% python3 -q
>>> import numpy as np
>>> np.set_printoptions(suppress=True, linewidth=160)
>>> rng = np.random.default_rng(63)
>>> A = (rng.random((7, 7)) < 0.3) + np.eye(7)
>>> A /= A.sum(axis=1, keepdims=True)
>>> print(A.round(2))
[[0.25 0.   0.25 0.   0.25 0.25 0.  ]
 [0.33 0.33 0.   0.   0.   0.33 0.  ]
 [0.   0.   0.5  0.5  0.   0.   0.  ]
 [0.   0.25 0.   0.5  0.25 0.   0.  ]
 [0.   0.   0.   0.   1.   0.   0.  ]
 [0.   0.5  0.   0.   0.   0.5  0.  ]
 [0.   0.   0.   0.33 0.33 0.   0.33]]
>>> A2 = A + rng.integers(-2, 3, (7, 6)) @ rng.integers(-2, 3, (6, 7))
>>> print(A2.round(2))
[[  3.25  -3.    -3.75   6.     7.25  -3.75   4.  ]
 [  7.33  -5.67  -3.     5.     3.     6.33   6.  ]
 [  0.     0.    -2.5    1.5   -7.   -12.     0.  ]
 [ -2.     4.25  -5.     1.5    2.25  14.     0.  ]
 [  9.     2.    -1.    -1.     4.     4.     4.  ]
 [ -4.    -0.5   -1.     1.    -2.    -5.5    0.  ]
 [ -2.     3.    -1.    -0.67  -6.67   0.    -5.67]]
>>> print(A2 - A)
[[  3.  -3.  -4.   6.   7.  -4.   4.]
 [  7.  -6.  -3.   5.   3.   6.   6.]
 [  0.   0.  -3.   1.  -7. -12.   0.]
 [ -2.   4.  -5.   1.   2.  14.   0.]
 [  9.   2.  -1.  -1.   3.   4.   4.]
 [ -4.  -1.  -1.   1.  -2.  -6.   0.]
 [ -2.   3.  -1.  -1.  -7.   0.  -6.]]
>>> print(np.linalg.matrix_rank(A2 - A, tol=1e-8))
6
>>> print(A @ np.ones(7))
[1. 1. 1. 1. 1. 1. 1.]
>>> print(np.round(np.sort(np.abs(np.linalg.eigvals(A)))[::-1], 2))
[1.   0.94 0.5  0.33 0.25 0.21 0.21]
>>> p = np.eye(7)[2]
>>> for _ in range(3):
...     p = p @ A
...     print(p.round(2))
... 
[0.  0.  0.5 0.5 0.  0.  0. ]
[0.   0.12 0.25 0.5  0.12 0.   0.  ]
[0.04 0.17 0.12 0.38 0.25 0.04 0.  ]
>>> J = np.load("block11.npy")
>>> print(J)
[[ 1.11 -2.79  0.07]
 [ 1.77  1.38  1.99]
 [ 2.42  0.1  -1.77]
 [-2.59 -0.41 -1.46]
 [ 0.4  -2.92  0.57]
 [-2.06  2.17 -0.26]
 [ 2.52 -0.75 -1.45]
 [-1.57  1.14 -2.29]
 [ 2.83 -0.63 -0.78]
 [ 2.37  1.83  0.2 ]
 [ 1.49  1.93 -1.74]
 [-0.52 -2.55 -1.5 ]
 [-0.91 -2.34  1.65]
 [-1.75  1.75 -1.7 ]
 [-2.09 -1.88  1.04]
 [ 0.94 -1.26 -2.55]
 [-2.4   0.25 -1.78]
 [ 0.13  0.99 -2.83]
 [ 0.98  2.53  1.28]
 [-1.37 -1.51  2.2 ]]
>>> Ac = J - J.mean(axis=0)
>>> Uu, sv, Vh = np.linalg.svd(Ac, full_matrices=False)
>>> print(np.abs(Uu[:, 0]).argmax())
14
>>> print((np.sign(Uu[:, 0]) == np.sign(Uu[0, 0])).astype(int))
[1 0 0 1 1 0 0 0 0 0 0 1 1 0 1 0 1 0 0 1]
>>> print(np.round(sv ** 2 / (sv ** 2).sum(), 2))
[0.4  0.36 0.24]
>>> print(np.round(Vh[0] * np.sign(Vh[0, np.abs(Vh[0]).argmax()]), 2))
[ 0.56  0.76 -0.34]
>>> print(np.round(np.abs(Vh[-1]), 2))
[0.1  0.47 0.88]
>>> print(np.searchsorted(np.cumsum(sv ** 2) / (sv ** 2).sum(), 0.9) + 1)
3
>>> print(sv.round(2))
[8.34 7.85 6.5 ]
>>> r0 = np.array([-3, 4])
>>> print(np.round(np.cross(J[1, :3], J[7, :3]), 2))
[-5.43  0.93  4.18]
>>> def softmax(z):
...     e = np.exp(z - z.max(axis=-1, keepdims=True))
...     return e / e.sum(axis=-1, keepdims=True)
... 
>>> print(np.round(softmax(J[4]), 2))
[0.45 0.02 0.53]
>>> print(np.round(softmax(J).sum(axis=1), 2))
[1. 1. 1. 1. 1. 1. 1. 1. 1. 1. 1. 1. 1. 1. 1. 1. 1. 1. 1. 1.]
>>> scores = J @ J.T / np.sqrt(3)
>>> print(np.round(softmax(scores)[4] @ J, 2))
[ 0.21 -2.6   0.43]
>>> x0 = np.array([1, -1, -3])
>>> target = J @ x0
>>> print(np.round(np.linalg.solve(J.T @ J, J.T @ target), 2))
[ 1. -1. -3.]
>>> print(np.round(np.linalg.pinv(J) @ J, 2) + 0)
[[1. 0. 0.]
 [0. 1. 0.]
 [0. 0. 1.]]
>>> print(np.round(np.linalg.lstsq(J, target)[0], 2))
[ 1. -1. -3.]
>>> target = target + 0.02 * rng.normal(size=20)
>>> print(target.round(2))
[ 3.72 -5.59  7.63  2.23  1.63 -3.45  7.62  4.15  5.78 -0.03  4.8   6.51 -3.53  1.57 -3.35  9.89  2.7   7.66 -5.42 -6.46]
>>> coef, *_ = np.linalg.lstsq(J, target)
>>> print([round(float(np.linalg.norm(np.linalg.solve(J.T @ J + lam * np.eye(3), J.T @ target))), 2) for lam in (0, 1, 10, 100)])
[3.32, 3.26, 2.77, 1.12]
>>> print(coef.round())
[ 1. -1. -3.]
>>> print(round(np.linalg.norm(target - J @ coef), 2))
0.09
>>> mat = np.loadtxt("a.csv", delimiter=",")
>>> print(mat)
[[0. 5. 0. 0. 3. 4. 6.]
 [0. 0. 0. 5. 0. 0. 3.]
 [0. 0. 0. 7. 0. 0. 0.]
 [0. 0. 6. 0. 0. 0. 0.]
 [9. 0. 0. 0. 3. 7. 0.]
 [6. 0. 4. 0. 5. 7. 0.]
 [0. 0. 8. 0. 0. 0. 0.]
 [0. 0. 4. 0. 0. 0. 8.]
 [0. 0. 0. 0. 6. 7. 0.]]
>>> A2 = mat + rng.integers(-2, 3, (9, 6)) @ rng.integers(-2, 3, (6, 7))
>>> print(A2)
[[ -9.   2.  -2.   4.   0.   8.  -6.]
 [  0.   8.   4.   4.  -1. -18.   3.]
 [ -6.  -2.   2.   8.  -1.   4.  -5.]
 [ -2.  -3.   4.   5.   0.  -3.  -6.]
 [  6.   1.  -6.   2.  -3.   6.  -7.]
 [  2.   7.   5.  -3.   5.  -4.   1.]
 [  0.   5.  20.  -2.  -1.  -9.   0.]
 [ -7.   6.   3.  -2.   4. -13.   9.]
 [ -3.  -8.  -7.   5.  18.   9.   1.]]
>>> print(np.abs(A2 - mat).sum(axis=1))
[37. 32. 21. 21. 26. 27. 29. 34. 38.]
>>> print(np.round(np.linalg.svd(A2 - mat, compute_uv=False), 2) + 0)
[32.63 21.19 17.82 10.94  8.2   0.75  0.  ]
>>> blk = np.stack([mat, 5 * mat, mat[::-1]])
>>> print(blk.sum(axis=0))
[[ 0. 30.  0.  0. 24. 31. 36.]
 [ 0.  0.  4. 30.  0.  0. 26.]
 [ 0.  0.  8. 42.  0.  0.  0.]
 [ 6.  0. 40.  0.  5.  7.  0.]
 [63.  0.  0.  0. 21. 49.  0.]
 [36.  0. 30.  0. 30. 42.  0.]
 [ 0.  0. 48.  7.  0.  0.  0.]
 [ 0.  0. 24.  5.  0.  0. 51.]
 [ 0.  5.  0.  0. 39. 46.  6.]]
>>> print(np.linalg.matrix_rank(blk))
[7 7 7]
>>> print(np.linalg.matrix_rank(blk.reshape(3, -1)))
2
>>> print(blk.shape)
(3, 9, 7)
>>> print((blk @ mat.T).shape)
(3, 9, 9)
>>> O, evecs = np.linalg.qr(mat[:, :5])[0], np.linalg.qr(mat[:, 5:])[0]
>>> sv = np.linalg.svd(O.T @ evecs, compute_uv=False)
>>> print(sv.round(2))
[1.   0.64]
>>> print((sv > 0.9).sum())
1
>>> print(round(np.linalg.norm(O @ O.T - evecs @ evecs.T, 2), 2))
1.0
>>> x0 = np.array([-1, 0, -2, 3, -3, -2, -3])
>>> target = mat @ x0
>>> print(np.round(np.linalg.lstsq(mat, target)[0], 2) + 0)
[-1.  0. -2.  3. -3. -2. -3.]
>>> print(np.round(np.linalg.pinv(mat) @ mat, 2) + 0)
[[1. 0. 0. 0. 0. 0. 0.]
 [0. 1. 0. 0. 0. 0. 0.]
 [0. 0. 1. 0. 0. 0. 0.]
 [0. 0. 0. 1. 0. 0. 0.]
 [0. 0. 0. 0. 1. 0. 0.]
 [0. 0. 0. 0. 0. 1. 0.]
 [0. 0. 0. 0. 0. 0. 1.]]
>>> target = target + 0.1 * rng.normal(size=9)
>>> print(target.round(2))
[-34.9    5.99  21.02 -11.89 -31.78 -43.02 -15.9  -32.03 -31.99]
>>> coef, *_ = np.linalg.lstsq(mat, target)
>>> print(coef.round(2))
[-1.05  0.01 -1.99  3.   -3.23 -1.8  -3.01]
>>> print(np.round(np.linalg.norm(target - mat @ coef), 2))
0.03
